$ python -q
>>> import numpy as np
>>> np.set_printoptions(precision=1, suppress=True, linewidth=100)
>>> K = np.loadtxt("w.csv", delimiter=",")
>>> K
array([[ 4.6,  2.6, -2.8,  2.8,  2.4, -1.5, -4.9,  2.9,  2.7],
       [ 4.9,  2.6, -3. ,  2.7,  2.1, -1.1, -5.1,  2.8,  2.9],
       [ 5.1,  3.2, -3.1,  2.7,  2.1, -1.5, -4.8,  2.6,  2.7],
       [ 4.9,  2.8, -2.4,  3.1,  1.7, -0.9, -5.1,  2.9,  2.8],
       [ 5.1,  3.2, -3.1,  3. ,  2.4, -1. , -5. ,  3. ,  3. ],
       [ 5.3,  2.7, -3.2,  2.9,  1.5, -0.3, -4.8,  2.2,  3.6],
       [ 4.5,  3.4, -3.4,  2.2,  2. , -0.6, -5.1,  3.2,  2.9],
       [ 4.6,  2.8, -3.4,  2.8,  2.6, -1.1, -4.7,  3. ,  2.8],
       [ 5.6,  3. , -2.9,  3.1,  2.1, -1.2, -5. ,  3.4,  3.2],
       [ 5. ,  3.3, -3.5,  3.8,  1.6, -1.2, -5.2,  2.3,  3.1],
       [ 4.7,  3.5, -2.5,  2.8,  1.8, -1.2, -4.9,  3.2,  2.5],
       [ 5.3,  2.9, -2.9,  2.5,  2.6, -0.9, -5.4,  3.2,  2.9],
       [-1.3, -2.8,  0.7, -2.1,  1.2,  2.4,  1. ,  1. ,  1. ],
       [-1.7, -3.2,  1.1, -2.6,  1.1,  2.1,  0.6,  0.7,  1.4],
       [-1.2, -2.6,  1.1, -2.2,  1.6,  2. ,  1. ,  1.1,  1.4],
       [-1.3, -3.1,  0.8, -1.6,  0.7,  1.7,  1. ,  0.8,  1.1],
       [-0.7, -2.7,  0.8, -1.5,  0.8,  1.9,  0.7,  0.7,  0.7],
       [-0.6, -2.9,  1. , -2. ,  1.6,  2. ,  0.6,  1.3,  1.5],
       [-1.2, -2.9,  0.8, -2.3,  1.2,  2.2,  1.5,  0.7,  0.6],
       [-1. , -3.5,  1.6, -2.4,  0.5,  1.8,  0.9,  1.7,  0.9],
       [-1.2, -2.8,  1.4, -2.2,  1.1,  2.1,  1.1,  1.3,  1.6],
       [-0.8, -2.7,  1.3, -2.3,  1.1,  1.8,  1.3,  0.8,  0.5],
       [-1. , -3.4,  0.5, -1.4,  1.6,  2.4,  1.1,  1. ,  0.7],
       [-0.9, -3.4,  1.3, -2.1,  0.9,  1.7,  0.8,  1.1,  0.7]])
>>> th = np.radians(15)
>>> r_ = np.eye(9)
>>> r_[8, 8] = r_[7, 7] = np.cos(th)
>>> r_[8, 7], r_[7, 8] = -np.sin(th), np.sin(th)
>>> r_
array([[ 1. ,  0. ,  0. ,  0. ,  0. ,  0. ,  0. ,  0. ,  0. ],
       [ 0. ,  1. ,  0. ,  0. ,  0. ,  0. ,  0. ,  0. ,  0. ],
       [ 0. ,  0. ,  1. ,  0. ,  0. ,  0. ,  0. ,  0. ,  0. ],
       [ 0. ,  0. ,  0. ,  1. ,  0. ,  0. ,  0. ,  0. ,  0. ],
       [ 0. ,  0. ,  0. ,  0. ,  1. ,  0. ,  0. ,  0. ,  0. ],
       [ 0. ,  0. ,  0. ,  0. ,  0. ,  1. ,  0. ,  0. ,  0. ],
       [ 0. ,  0. ,  0. ,  0. ,  0. ,  0. ,  1. ,  0. ,  0. ],
       [ 0. ,  0. ,  0. ,  0. ,  0. ,  0. ,  0. ,  1. ,  0.3],
       [ 0. ,  0. ,  0. ,  0. ,  0. ,  0. ,  0. , -0.3,  1. ]])
>>> out = K @ r_.T
>>> np.abs(out - K).max(axis=0)
array([0. , 0. , 0. , 0. , 0. , 0. , 0. , 0.9, 1. ])
>>> np.linalg.svd(K, compute_uv=False), np.linalg.svd(out, compute_uv=False)
(array([35.4, 14.7,  2.1,  1.9,  1.7,  1.3,  1.1,  1. ,  0.8]), array([35.4, 14.7,  2.1,  1.9,  1.7,  1.3,  1.1,  1. ,  0.8]))
>>> T = np.stack([K, -3 * K, K[::-1]])
>>> np.linalg.matrix_rank(T.reshape(3, -1))
np.int64(2)
>>> T.shape
(3, 24, 9)
>>> np.einsum("bij,cij->bc", T, T)
array([[ 1485.4, -4456.3,  -530.8],
       [-4456.3, 13368.8,  1592.3],
       [ -530.8,  1592.3,  1485.4]])
>>> np.linalg.norm(T, axis=(1, 2))
array([ 38.5, 115.6,  38.5])
>>> (T @ K.T).shape
(3, 24, 24)
>>> data = np.array([[1.0, 0.0, 0.0], [0.0, 1.0, 0.0], [0.0, 0.0, 1.0]])
>>> P = np.triu(np.array([[-5, 0, -5], [-2, -4, 8], [1, 6, -7]]), 1) + np.eye(3)
>>> out = P @ data @ np.linalg.inv(P)
>>> out
array([[1., 0., 0.],
       [0., 1., 0.],
       [0., 0., 1.]])
>>> P @ data - data @ P
array([[0., 0., 0.],
       [0., 0., 0.],
       [0., 0., 0.]])
>>> np.trace(out), np.trace(data)
(np.float64(3.0), np.float64(3.0))
>>> np.poly(out)
array([ 1., -3.,  3., -1.])
>>> np.linalg.matrix_rank(out)
np.int64(3)
>>> feats = np.loadtxt("dump.csv", delimiter=",")
>>> feats.round(1) + 0
array([[ 0.8,  0.2, -0.1, -1.2,  0.9,  0.5, -2.4],
       [ 2. ,  0.4, -0.9,  0.5, -1.6, -0.6,  0.9],
       [-2.3, -0.5,  0.8,  0.7,  0.5,  0. ,  1.4],
       [ 0.3,  0. , -0.4,  1.2, -1.4, -0.6,  2.2],
       [ 0.2,  0.1,  0.2, -1.2,  1.2,  0.6, -2.4],
       [ 0.1,  0.1,  0.2, -1.2,  1.2,  0.6, -2.4],
       [-2.4, -0.6,  0.9,  0.5,  0.7,  0.1,  1.1],
       [-2.4, -0.5,  1. ,  0.1,  1.3,  0.4,  0.2],
       [ 0.6,  0.1, -0.5,  1.1, -1.5, -0.6,  2.1],
       [-0.1, -0.1, -0.2,  1.2, -1.2, -0.6,  2.4],
       [ 2. ,  0.5, -0.6, -1. ,  0. ,  0.2, -1.9],
       [-1.9, -0.4,  0.9, -0.6,  1.6,  0.6, -1. ],
       [-1.1, -0.3,  0.2,  1.2, -0.7, -0.4,  2.4],
       [ 2.1,  0.5, -0.7, -0.9, -0.2,  0.1, -1.8],
       [ 2.3,  0.5, -0.8, -0.7, -0.6,  0. , -1.4],
       [ 2.5,  0.5, -1. , -0.2, -1.1, -0.3, -0.5],
       [-1.9, -0.4,  0.9, -0.6,  1.6,  0.6, -1.1],
       [ 2. ,  0.5, -0.6, -0.9, -0.1,  0.1, -1.8],
       [-1.4, -0.3,  0.8, -0.8,  1.7,  0.6, -1.6],
       [-0.7, -0.2,  0. ,  1.2, -1. , -0.5,  2.4],
       [-1.4, -0.3,  0.8, -0.8,  1.7,  0.6, -1.6],
       [-2.5, -0.5,  1. ,  0.2,  1.2,  0.3,  0.4]])
>>> lab = feats[:, 0] > np.median(feats[:, 0])
>>> f = feats[lab].mean(axis=0) - feats[~lab].mean(axis=0)
>>> f
array([ 3. ,  0.7, -1.1, -0.6, -1. , -0.2, -1.3])
>>> vec = np.array([0, -1, 1, 3, -3, -3, -2])
>>> a = np.maximum(feats @ vec, 0)
>>> np.round(np.tanh(feats @ vec), 1) + 0
array([-1. ,  1. , -0.8,  1. , -1. , -1. , -0.9, -1. ,  1. ,  1. , -0.5, -1. ,  1. ,  0. ,  0.8,
        1. , -1. , -0.2, -1. ,  1. , -1. , -1. ])
>>> np.maximum(feats @ (3 * vec), 0)
array([ 0. , 14.8,  0. , 14.2,  0. ,  0. ,  0. ,  0. , 15. , 13. ,  0. ,  0. ,  7.9,  0. ,  3.4,
        9. ,  0. ,  0. ,  0. , 10.5,  0. ,  0. ])
>>> C = feats[[0, 10]].astype(float)
>>> for _ in range(3):
...     lab = np.linalg.norm(feats[:, None] - C, axis=-1).argmin(axis=1)
...     C = np.array([feats[lab == j].mean(axis=0) for j in range(2)])
... 
>>> lab
array([0, 1, 0, 1, 0, 0, 0, 0, 1, 1, 1, 0, 1, 1, 1, 1, 0, 1, 0, 1, 0, 0])
>>> np.abs(C[1] - C[0]).argmax()
np.int64(0)
>>> C[1] - C[0]
array([ 2.5,  0.5, -1.2,  0.7, -2.1, -0.7,  1.3])
>>> C
array([[-1.4, -0.3,  0.7, -0.5,  1.2,  0.4, -0.8],
       [ 1.1,  0.2, -0.5,  0.3, -0.9, -0.3,  0.5]])
>>> np.sort(np.linalg.eigvals(data))
array([1., 1., 1.])
>>> Uu, s, Vh = np.linalg.svd(feats)
>>> np.argmax(s[:-1] / (s[1:] + 1e-6)) + 1
np.int64(2)
>>> out = Uu[:, :2] @ np.diag(s[:2]) @ Vh[:2]
>>> np.round(np.abs(feats - out).max(), 1)
np.float64(0.0)
>>> np.linalg.matrix_rank(out)
np.int64(2)
>>> round(float(np.linalg.norm(feats - out) / np.linalg.norm(feats)), 1)
0.0
>>> f = np.array([-8, 7, 8, 9, -7, -8, -5, -6, -3]) + 0.5
>>> mat = np.outer(f, f) / (f @ f)
>>> mat.round(1) + 0
array([[ 0.1, -0.1, -0.1, -0.2,  0.1,  0.1,  0.1,  0.1,  0. ],
       [-0.1,  0.1,  0.1,  0.2, -0.1, -0.1, -0.1, -0.1,  0. ],
       [-0.1,  0.1,  0.2,  0.2, -0.1, -0.1, -0.1, -0.1,  0. ],
       [-0.2,  0.2,  0.2,  0.2, -0.1, -0.2, -0.1, -0.1, -0.1],
       [ 0.1, -0.1, -0.1, -0.1,  0.1,  0.1,  0.1,  0.1,  0. ],
       [ 0.1, -0.1, -0.1, -0.2,  0.1,  0.1,  0.1,  0.1,  0. ],
       [ 0.1, -0.1, -0.1, -0.1,  0.1,  0.1,  0. ,  0.1,  0. ],
       [ 0.1, -0.1, -0.1, -0.1,  0.1,  0.1,  0.1,  0.1,  0. ],
       [ 0. ,  0. ,  0. , -0.1,  0. ,  0. ,  0. ,  0. ,  0. ]])
>>> out = np.c_[K[:, :7] @ np.array([[-2, -2, 1, 2, 2, -2, -1],
...     [-2, 1, 2, 1, -2, -2, 1],
...     [-1, -1, -1, 2, -2, 1, 0],
...     [0, 2, 1, -2, 1, 0, 2],
...     [0, 2, 0, 0, 2, 2, 1],
...     [1, 2, 1, -1, 1, -1, 1],
...     [-1, -2, 0, 0, 2, -1, -1]]), np.array([1, 9, 5, -6, 1, -9, 7, -9, -6, -2, -2, 4, -4, -5, -3, 6, 0, -5, 9, -1, 4, 7, -9, -2])]
>>> out
array([[ -8.2,  13.4,  13.9,   2.1,   5.9,  -6. ,   9.4,   1. ],
       [ -8. ,  13.4,  14.7,   2.1,   6.2,  -7.6,   9.2,   9. ],
       [-10.2,  12.3,  15.8,   3.3,   5.8,  -9.2,   8.9,   5. ],
       [ -8.8,  13.4,  15.1,   2.5,   4.4,  -8.4,  10. ,  -6. ],
       [ -9.5,  14.9,  16.6,   2.2,   6.8,  -8.9,  10.5,   1. ],
       [ -8.3,  13.1,  16.5,   1.4,   7.6, -11.1,   9.2,  -9. ],
       [ -7.9,  15.2,  16.3,   1.8,   4.4,  -9.5,   9.8,   7. ],
       [ -7.8,  15. ,  15.3,   0.7,   7.9,  -7.2,  10. ,  -9. ],
       [-10.5,  12.7,  16.4,   3.4,   7.1,  -9.7,   9.5,  -6. ],
       [ -9.1,  15.6,  17.7,  -0.1,   5.8, -10.5,  11.5,  -2. ],
       [-10.2,  13.2,  15.8,   3.5,   2.8,  -9.2,   9.9,  -2. ],
       [ -9. ,  14.4,  15.6,   3.6,   6.6,  -7.8,   9.7,   4. ],
       [  8.9,   0.1,  -7.3,  -2.2,   6.3,   7.9,  -3.1,  -4. ],
       [ 10.2,  -0.9,  -9.7,  -1.3,   3.7,  10.4,  -4.1,  -5. ],
       [  7.5,  -0.5,  -7.7,  -0.4,   5.6,   8.9,  -3.2,  -3. ],
       [  8.7,  -1.7,  -8.2,  -2.6,   5.5,   8.3,  -3.6,   6. ],
       [  7.2,  -1.1,  -6.5,  -1.4,   5.8,   6.6,  -3. ,   0. ],
       [  7.4,  -0.7,  -7.4,  -0.1,   7. ,   8.6,  -3.3,  -5. ],
       [  8.1,  -2.1,  -7.9,  -1.3,   7.1,   7.7,  -4.4,   9. ],
       [  8.3,  -5.1, -10.2,   0.7,   4. ,   8.9,  -5.9,  -1. ],
       [  7.6,  -2. ,  -8.3,  -0.1,   4.7,   8.4,  -3.9,   4. ],
       [  6.2,  -3.8,  -8. ,   1.1,   5.5,   7.4,  -4.9,   7. ],
       [  9.6,   1.1,  -7.3,  -4. ,  10.2,   9. ,  -2.3,  -9. ],
       [  8.2,  -3.5,  -9.4,  -0.1,   5.4,   9.2,  -4.9,  -2. ]])
>>> np.linalg.norm(np.linalg.qr(K)[0].T @ out, axis=0) ** 2 / ((out ** 2).sum(axis=0) + 1e-12)
array([1. , 1. , 1. , 1. , 1. , 1. , 1. , 0.3])
>>> np.linalg.matrix_rank(np.c_[K, out])
np.int64(10)
>>> np.round(np.linalg.norm(out - K @ np.linalg.lstsq(K, out)[0], axis=0), 1) + 0
array([ 0. ,  0. ,  0. ,  0. ,  0. ,  0. ,  0. , 23.2])
>>> G = np.cov(out, rowvar=False)
>>> np.polyfit(out[:, 6], out[:, 7], 1)
array([-0.1, -0.3])
>>> np.argsort(-out.std(axis=0).round(6), kind="stable")
array([2, 5, 0, 1, 6, 7, 3, 4])
>>> G.shape
(8, 8)
>>> out.std(axis=0)
array([ 8.6,  7.9, 12. ,  2. ,  1.5,  8.7,  6.9,  5.6])
>>> np.argwhere(np.triu(np.abs(np.corrcoef(out.T)) > 0.8, 1))
array([[0, 1],
       [0, 2],
       [0, 3],
       [0, 5],
       [0, 6],
       [1, 2],
       [1, 5],
       [1, 6],
       [2, 5],
       [2, 6],
       [5, 6]])
>>> np.round(np.linalg.eigvalsh(G)[::-1], 1) + 0
array([420.9,  33.4,   4. ,   1.7,   1. ,   0.2,   0. ,   0. ])
>>> np.round(np.corrcoef(out[:, 6], out[:, 7])[0, 1], 1)
np.float64(-0.1)
>>> np.round(np.linalg.matrix_power(mat, 4), 1) + 0
array([[ 0.1, -0.1, -0.1, -0.2,  0.1,  0.1,  0.1,  0.1,  0. ],
       [-0.1,  0.1,  0.1,  0.2, -0.1, -0.1, -0.1, -0.1,  0. ],
       [-0.1,  0.1,  0.2,  0.2, -0.1, -0.1, -0.1, -0.1,  0. ],
       [-0.2,  0.2,  0.2,  0.2, -0.1, -0.2, -0.1, -0.1, -0.1],
       [ 0.1, -0.1, -0.1, -0.1,  0.1,  0.1,  0.1,  0.1,  0. ],
       [ 0.1, -0.1, -0.1, -0.2,  0.1,  0.1,  0.1,  0.1,  0. ],
       [ 0.1, -0.1, -0.1, -0.1,  0.1,  0.1,  0. ,  0.1,  0. ],
       [ 0.1, -0.1, -0.1, -0.1,  0.1,  0.1,  0.1,  0.1,  0. ],
       [ 0. ,  0. ,  0. , -0.1,  0. ,  0. ,  0. ,  0. ,  0. ]])
>>> np.round(np.linalg.det(mat), 1)
np.float64(0.0)
>>> np.allclose(mat @ mat.T, mat.T @ mat)
True
>>> round(float(np.abs(np.linalg.eigvals(mat)).max()), 1)
1.0
>>> np.trace(mat)
np.float64(1.0)
>>> np.round((mat + mat.T) / 2, 1) + 0
array([[ 0.1, -0.1, -0.1, -0.2,  0.1,  0.1,  0.1,  0.1,  0. ],
       [-0.1,  0.1,  0.1,  0.2, -0.1, -0.1, -0.1, -0.1,  0. ],
       [-0.1,  0.1,  0.2,  0.2, -0.1, -0.1, -0.1, -0.1,  0. ],
       [-0.2,  0.2,  0.2,  0.2, -0.1, -0.2, -0.1, -0.1, -0.1],
       [ 0.1, -0.1, -0.1, -0.1,  0.1,  0.1,  0.1,  0.1,  0. ],
       [ 0.1, -0.1, -0.1, -0.2,  0.1,  0.1,  0.1,  0.1,  0. ],
       [ 0.1, -0.1, -0.1, -0.1,  0.1,  0.1,  0. ,  0.1,  0. ],
       [ 0.1, -0.1, -0.1, -0.1,  0.1,  0.1,  0.1,  0.1,  0. ],
       [ 0. ,  0. ,  0. , -0.1,  0. ,  0. ,  0. ,  0. ,  0. ]])
>>> np.round(np.sort(np.abs(np.linalg.eigvals(mat))), 1) + 0
array([0., 0., 0., 0., 0., 0., 0., 0., 1.])
>>> np.round(mat @ mat, 1) + 0
array([[ 0.1, -0.1, -0.1, -0.2,  0.1,  0.1,  0.1,  0.1,  0. ],
       [-0.1,  0.1,  0.1,  0.2, -0.1, -0.1, -0.1, -0.1,  0. ],
       [-0.1,  0.1,  0.2,  0.2, -0.1, -0.1, -0.1, -0.1,  0. ],
       [-0.2,  0.2,  0.2,  0.2, -0.1, -0.2, -0.1, -0.1, -0.1],
       [ 0.1, -0.1, -0.1, -0.1,  0.1,  0.1,  0.1,  0.1,  0. ],
       [ 0.1, -0.1, -0.1, -0.2,  0.1,  0.1,  0.1,  0.1,  0. ],
       [ 0.1, -0.1, -0.1, -0.1,  0.1,  0.1,  0. ,  0.1,  0. ],
       [ 0.1, -0.1, -0.1, -0.1,  0.1,  0.1,  0.1,  0.1,  0. ],
       [ 0. ,  0. ,  0. , -0.1,  0. ,  0. ,  0. ,  0. ,  0. ]])
